$ python3 -q
>>> import numpy as np
>>> np.set_printoptions(precision=2, suppress=True, linewidth=160, legacy="1.25")
>>> X = np.loadtxt("layer8.csv", delimiter=",")
>>> X
array([[ 1.5 ,  2.28,  1.24],
       [-2.36,  1.8 , -0.44],
       [ 1.07,  0.76, -2.7 ]])
>>> round(float(X[:, 2] @ X[:, 1]), 2)
-0.0
>>> np.allclose(X, X.T)
False
>>> round(np.linalg.det(X), 2)
-27.0
>>> assert X == X.T
Traceback (most recent call last):
  File "<python-input-7>", line 1, in <module>
    assert X == X.T
           ^^^^^^^^
ValueError: The truth value of an array with more than one element is ambiguous. Use a.any() or a.all()
>>> np.linalg.determinant(X)
Traceback (most recent call last):
  File "<python-input-8>", line 1, in <module>
    np.linalg.determinant(X)
    ^^^^^^^^^^^^^^^^^^^^^
AttributeError: module 'numpy.linalg' has no attribute 'determinant'
>>> np.linalg.matrix_power(X, 2)
array([[-1.8 ,  8.46, -2.48],
       [-8.27, -2.5 , -2.53],
       [-3.07,  1.77,  8.27]])
>>> u = np.array([1, -5, 5])
>>> out = X + np.outer(u, np.eye(3)[1])
>>> out
array([[ 1.5 ,  3.28,  1.24],
       [-2.36, -3.2 , -0.44],
       [ 1.07,  5.76, -2.7 ]])
>>> np.linalg.matrix_rank(out - X)
1
>>> Q = X.astype(float).copy()
>>> for j in range(3):
...     Q[:, j] -= Q[:, :j] @ (Q[:, :j].T @ Q[:, j])
...     Q[:, j] /= np.linalg.norm(Q[:, j])
... 
>>> Q
array([[ 0.5 ,  0.76,  0.41],
       [-0.79,  0.6 , -0.15],
       [ 0.36,  0.25, -0.9 ]])
>>> J = np.loadtxt("case16.csv", delimiter=",")
>>> J
array([[ 0., -1.,  0., -1.],
       [-4., -3., -4., -3.],
       [ 0., -1.,  0., -1.],
       [-4., -3., -4., -3.]])
>>> out = J / np.sqrt((J ** 2).mean(axis=1, keepdims=True))
>>> np.linalg.matrix_rank(J - J.mean(axis=1, keepdims=True))
1
>>> np.linalg.matrix_rank(out) == np.linalg.matrix_rank(J)
True
>>> np.linalg.norm(out, axis=1)
array([2., 2., 2., 2.])
>>> out[2]
array([ 0.  , -1.41,  0.  , -1.41])
>>> np.round(J @ np.linalg.pinv(J) @ J, 2) + 0
array([[ 0., -1.,  0., -1.],
       [-4., -3., -4., -3.],
       [ 0., -1.,  0., -1.],
       [-4., -3., -4., -3.]])
>>> np.allclose(J[:-1].T @ np.linalg.lstsq(J[:-1].T, J[-1])[0], J[-1])
True
>>> np.unique(J.round(6), axis=0).shape
(2, 4)
>>> u, g = J[2], J[0]
>>> u @ u
2.0
>>> pr = (u @ g) / (u @ u) * u
>>> np.outer(u, g)
array([[ 0., -0.,  0., -0.],
       [-0.,  1., -0.,  1.],
       [ 0., -0.,  0., -0.],
       [-0.,  1., -0.,  1.]])
>>> g - pr
array([0., 0., 0., 0.])
>>> (g - pr) @ u
0.0
>>> vec = np.array([5, 1, 1])
>>> target = X @ vec
>>> b, lr = np.zeros(3), 1 / np.linalg.norm(X, 2) ** 2
>>> for i in range(4):
...     b -= lr * X.T @ (X @ b - target)
...     if i % 1 == 0: print(i, round(np.linalg.norm(X @ b - target), 2))
... 
0 0.0
1 0.0
2 0.0
3 0.0
>>> np.round(np.linalg.cond(X), 2)
1.0
>>> rng = np.random.default_rng(6321)
>>> K = rng.normal(size=(12, 4)) + 10 * np.array([0, 2, 2, 1])
>>> K
array([[-0.42, 20.33, 20.23,  9.66],
       [-0.45, 18.65, 21.21, 10.52],
       [ 2.94, 18.33, 19.24, 11.78],
       [-0.87, 20.23, 21.39, 10.15],
       [ 0.53, 19.86, 20.7 ,  9.66],
       [-0.07, 20.96, 21.55,  8.82],
       [ 0.21, 20.21, 20.18,  9.17],
       [-0.53, 20.3 , 20.37,  9.67],
       [ 1.13, 18.4 , 18.41, 11.22],
       [-0.69, 20.38, 19.66,  9.02],
       [-1.92, 21.7 , 21.07, 10.15],
       [ 0.29, 17.69, 21.9 ,  9.82]])
>>> Xs = K - K.mean(axis=0)
>>> V = np.linalg.svd(Xs)[2][:1]
>>> out = Xs - Xs @ V.T @ V
>>> out.std(axis=0)
array([0.46, 0.62, 0.78, 0.54])
>>> round(float(np.linalg.norm(out) / np.linalg.norm(Xs)), 2)
0.59
>>> np.diag(V.T @ V)
array([0.39, 0.34, 0.12, 0.14])
